$ ipython --no-banner

In [1]: import numpy as np

In [2]: np.set_printoptions(suppress=True, linewidth=200)

In [3]: rnd = lambda a: np.round(a, 1) + 0

In [4]: F = np.array([[9, 6, 9, -3], [6, 8, 0, -8], [9, 0, 18, 6], [-3, -8, 6, 10]])

In [5]: # equal to its transpose

In [6]: def softmax(z):
   ...:     e = np.exp(z - z.max(axis=-1, keepdims=True))
   ...:     return e / e.sum(axis=-1, keepdims=True)
   ...: 

In [7]: print(rnd(softmax(10 * F[1])))
[0. 1. 0. 0.]

In [8]: print(rnd(softmax(F[1] + 4)))
[0.1 0.9 0.  0. ]

In [9]: print(rnd(softmax(F[1])))
[0.1 0.9 0.  0. ]

In [10]: scores = F @ F.T / np.sqrt(4)

In [11]: print(rnd(softmax(scores)))
[[0. 0. 1. 0.]
 [0. 1. 0. 0.]
 [0. 0. 1. 0.]
 [0. 0. 0. 1.]]

In [12]: print(rnd(softmax(scores)[1] @ F))
[ 6.  8.  0. -8.]

In [13]: U, sv = np.linalg.svd(F)
ValueError: too many values to unpack (expected 2)


In [14]: U, sv, vt = np.linalg.svd(F, full_matrices=False)

In [15]: print((sv > 1e-8).sum())
2

In [16]: print(rnd(U.T @ F @ vt.T))
[[24.6  0.   0.   0. ]
 [ 0.  20.4  0.   0. ]
 [ 0.   0.   0.   0. ]
 [ 0.   0.   0.   0. ]]

In [17]: print(rnd(np.cumsum(sv ** 2) / np.sum(sv ** 2)))
[0.6 1.  1.  1. ]

In [18]: print(rnd(sv / sv[0]))
[1.  0.8 0.  0. ]

In [19]: print(rnd(sv))
[24.6 20.4  0.   0. ]

In [20]: rank = np.linalg.matrix_rank(F)

In [21]: print(rank)
2

In [22]: null = np.linalg.svd(F)[2][rank:].T

In [23]: print(np.linalg.matrix_rank(F.T @ F), np.linalg.matrix_rank(F @ F.T))
2 2

In [24]: print(rnd(F @ null))
[[0. 0.]
 [0. 0.]
 [0. 0.]
 [0. 0.]]

In [25]: print(np.linalg.lstsq(F[:-1].T, F[-1])[2])
2

In [26]: print(np.abs(np.diag(np.linalg.qr(F)[1])) > 1e-9)
[ True  True False False]

In [27]: print(np.unique(F.round(6), axis=0).shape)
(4, 4)

In [28]: print(rnd(np.trace(np.linalg.pinv(F) @ F)))
2.0

In [29]: U, sv, vt = np.linalg.svd(F)

In [30]: print(rnd(sv))
[24.6 20.4  0.   0. ]

In [31]: Y = U[:, :2] @ np.diag(sv[:2]) @ vt[:2]

In [32]: print(rnd(Y))
[[ 9.  6.  9. -3.]
 [ 6.  8.  0. -8.]
 [ 9.  0. 18.  6.]
 [-3. -8.  6. 10.]]

In [33]: print(np.linalg.matrix_rank(F, rtol=0.05))
2

In [34]: M = np.load("case17.npy")

In [35]: print(M)
[[1 0 0]
 [2 1 0]
 [1 2 1]]

In [36]: print(rnd(np.linalg.eigvals(M)))
[1. 1. 1.]

In [37]: print(np.kron(np.eye(2, dtype=int), M))
[[1 0 0 0 0 0]
 [2 1 0 0 0 0]
 [1 2 1 0 0 0]
 [0 0 0 1 0 0]
 [0 0 0 2 1 0]
 [0 0 0 1 2 1]]

In [38]: print(rnd(np.linalg.det(M[::-1])))
-1.0

In [39]: print(np.einsum("ii->", M))
3

In [40]: print(rnd(np.linalg.det(M.T)))
1.0

In [41]: print(np.einsum("ij,ji->", M, M))
3

In [42]: Y = np.array([[-2, -1, -3, 5], [4, -5, 0, -2], [-5, 4, 3, -1], [4, -4, 4, 1]])

In [43]: m1 = Y + Y.T

In [44]: print(m1)
[[ -4   3  -8   9]
 [  3 -10   4  -6]
 [ -8   4   6   3]
 [  9  -6   3   2]]

In [45]: W1 = np.array([[5, -4, 5, 0, -2, 3],
    ...:     [5, 0, 5, -4, 3, 5],
    ...:     [-5, -2, -4, -4, 5, -3],
    ...:     [-1, 0, 0, 4, 2, 4]])

In [46]: beta = np.array([8, 9, 1, 3, 5, 7])

In [47]: hid = np.maximum(m1 @ W1 + beta, 0)

In [48]: print(np.linalg.matrix_rank(hid))
4

In [49]: C = np.array([[-1, -1, 2],
    ...:     [0, -2, 2],
    ...:     [0, 1, 2],
    ...:     [-2, -2, 2],
    ...:     [2, 2, 1],
    ...:     [-2, 0, 2]])

In [50]: print((hid @ C).round(6).argmax(axis=1))
[2 2 0 2]

In [51]: evals, vecs = np.linalg.eigh(m1)

In [52]: print((evals > 1e-8).sum(), (evals < -1e-8).sum())
2 2

In [53]: print(rnd(evals))
[-19.3  -5.3   7.   11.6]

In [54]: print(np.abs(vecs[:, -1]).round(6).argmax())
2

In [55]: print(rnd(vecs @ np.diag(evals) @ vecs.T))
[[ -4.   3.  -8.   9.]
 [  3. -10.   4.  -6.]
 [ -8.   4.   6.   3.]
 [  9.  -6.   3.   2.]]

In [56]: print(evals.sum(), np.trace(m1))
-6.0 -6

In [57]: print(rnd(np.abs(vecs[:, -1])))
[0.6 0.2 0.7 0.4]

In [58]: print(rnd(np.linalg.eigvalsh(m1 @ m1)))
[ 28.5  49.4 135.2 372.9]

In [59]: print(rnd(vecs.T @ m1 @ vecs))
[[-19.3   0.    0.    0. ]
 [  0.   -5.3   0.    0. ]
 [  0.    0.    7.    0. ]
 [  0.    0.    0.   11.6]]

In [60]: P = np.triu(np.array([[3, 3, 2, 1], [1, 2, 3, 2], [0, 0, 3, 1], [2, 0, 2, 1]]), 1) + np.eye(4)

In [61]: Y = P @ F @ np.linalg.inv(P)

In [62]: print(np.linalg.matrix_rank(Y))
2

In [63]: print(Y)
[[  42. -104.  279. -118.]
 [  27.  -89.  279.  -98.]
 [   6.  -26.   90.  -28.]
 [  -3.    1.    9.    2.]]

In [64]: print(P @ F - F @ P)
[[ 33. -11.   6. -32.]
 [ 21. -34.  30.  16.]
 [ -3. -35. -12. -17.]
 [  0.   9.  30.  13.]]

In [65]: print(np.trace(Y), np.trace(F))
45.0 45

In [66]: print(np.kron(np.eye(2, dtype=int), Y))
[[  42. -104.  279. -118.    0.   -0.    0.   -0.]
 [  27.  -89.  279.  -98.    0.   -0.    0.   -0.]
 [   6.  -26.   90.  -28.    0.   -0.    0.   -0.]
 [  -3.    1.    9.    2.   -0.    0.    0.    0.]
 [   0.   -0.    0.   -0.   42. -104.  279. -118.]
 [   0.   -0.    0.   -0.   27.  -89.  279.  -98.]
 [   0.   -0.    0.   -0.    6.  -26.   90.  -28.]
 [  -0.    0.    0.    0.   -3.    1.    9.    2.]]

In [67]: print(np.einsum("ii->", Y))
45.0

In [68]: print(rnd(np.poly(Y)))
[  1. -45. 502.   0.   0.]

In [69]: print(rnd(np.linalg.eigvals(Y)))
[24.6 20.4  0.   0. ]

In [70]: print(rnd(np.linalg.det(Y[::-1])))
0.0

In [71]: print(rnd(np.linalg.det(2 * Y)), rnd(np.linalg.det(Y)))
0.0 0.0

In [72]: print(rnd(np.linalg.det(Y.T)))
0.0

In [73]: Y = np.array([[-1, 3, -1, -3], [3, 2, 1, -3], [1, 1, 1, 3], [1, -2, -3, -3]])

In [74]: X = Y - Y.T

In [75]: print(X)
[[ 0  0 -2 -4]
 [ 0  0  0 -1]
 [ 2  0  0  6]
 [ 4  1 -6  0]]

In [76]: print(rnd(np.linalg.norm(X, axis=0)))
[4.5 1.  6.3 7.3]

In [77]: print(X[0] @ X[2])
-24

In [78]: print(rnd(np.linalg.norm(X) ** 2 / np.linalg.norm(X, 2) ** 2))
2.0

In [79]: print(rnd(np.linalg.norm(X[0] - X[2])))
10.4

In [80]: print(rnd(np.linalg.norm(X, 1)), rnd(np.linalg.norm(X, np.inf)))
11.0 11.0

In [81]: print(np.linalg.norm(X, axis=1).argmax())
3

In [82]: print(rnd(np.linalg.norm(X[0], 1)), rnd(np.linalg.norm(X[0], np.inf)))
6.0 4.0

In [83]: vec = np.array([-2, 0, -1, 2])

In [84]: print(rnd(np.linalg.svd(X, compute_uv=False)))
[7.5 7.5 0.3 0.3]

In [85]: print(rnd(np.linalg.det(X)))
4.0

In [86]: print(rnd(np.linalg.eigvals(X).real))
[0. 0. 0. 0.]

In [87]: print(vec @ X @ vec)
0

In [88]: O = np.linalg.solve(np.eye(4) - X, np.eye(4) + X)

In [89]: print(rnd(np.linalg.det(O)))
1.0

In [90]: print(rnd(O @ O.T))
[[1. 0. 0. 0.]
 [0. 1. 0. 0.]
 [0. 0. 1. 0.]
 [0. 0. 0. 1.]]

In [91]: U, sv, vt = np.linalg.svd(X)

In [92]: print(rnd(sv))
[7.5 7.5 0.3 0.3]

In [93]: Y = U[:, :2] @ np.diag(sv[:2]) @ vt[:2]

In [94]: print(rnd(np.linalg.norm(X - Y, 2)), rnd(sv[2]))
0.3 0.3

In [95]: print(np.linalg.matrix_rank(X, rtol=0.05))
2

In [96]: vec = np.array([1, -1, -2, -3])

In [97]: target = X @ vec

In [98]: print(target)
[ 16   3 -16  15]

In [99]: print(rnd(np.linalg.solve(X, target)))
[ 1. -1. -2. -3.]

In [100]: print(rnd(np.linalg.solve(X.T, X[2])))
[0. 0. 1. 0.]
